% ipython --no-banner

In [1]: import numpy as np

In [2]: import numpy.linalg as la

In [3]: np.set_printoptions(suppress=True, linewidth=100)

In [4]: data = np.loadtxt("test16.csv", delimiter=",")

In [5]: print(data)
[[0. 0. 3. 0. 0. 0.]
 [0. 0. 0. 3. 0. 0.]
 [0. 0. 0. 0. 3. 0.]
 [0. 0. 0. 0. 0. 3.]
 [3. 0. 0. 0. 0. 0.]
 [0. 3. 0. 0. 0. 0.]]

In [6]: # 2 groups of indices that never mix

In [7]: rng = np.random.default_rng(520)

In [8]: labels = rng.permutation(6)

In [9]: print(labels)
[3 5 0 2 4 1]

In [10]: M2 = data[labels][:, labels]

In [11]: print(np.round(np.sort(np.abs(la.eigvals(M2))), 4))
[3. 3. 3. 3. 3. 3.]

In [12]: print(round(la.det(M2), 4), np.round(la.det(data[labels]), 4))
729.0 -729.0

In [13]: print(np.trace(M2))
0.0

In [14]: print(np.allclose(M2, data))
False

In [15]: M2 = data + rng.integers(-2, 3, (6, 1)) @ rng.integers(-2, 3, (1, 6))

In [16]: print(M2)
[[-1.  1.  4.  2.  0.  1.]
 [-2.  2.  2.  7.  0.  2.]
 [ 1. -1. -1. -2.  3. -1.]
 [-2.  2.  2.  4.  0.  5.]
 [ 2.  1.  1.  2.  0.  1.]
 [ 1.  2. -1. -2.  0. -1.]]

In [17]: print(np.abs(M2 - data).sum(axis=1))
[ 6. 12.  6. 12.  6.  6.]

In [18]: vec = np.array([0, -9, 7, 5, 3, -1])

In [19]: target = data @ vec

In [20]: print(target)
[ 21.  15.   9.  -3.   0. -27.]

In [21]: print(np.round(la.solve(data.T, data[5]), 4))
[0. 0. 0. 0. 0. 1.]

In [22]: labels = rng.integers(0, 3, 3)

In [23]: W0 = np.triu((labels[:, None] == labels) & (rng.random((3, 3)) < 0.8), 1).astype(int)

In [24]: W0 += W0.T

In [25]: print(W0)
[[0 0 0]
 [0 0 1]
 [0 1 0]]

In [26]: print(np.abs(np.diag(la.qr(W0)[1])) > 1e-9)
[False  True  True]

In [27]: print(la.lstsq(W0[:-1].T, W0[-1])[2])
1

In [28]: print(np.round(W0 @ la.pinv(W0) @ W0, 4))
[[0. 0. 0.]
 [0. 0. 1.]
 [0. 1. 0.]]
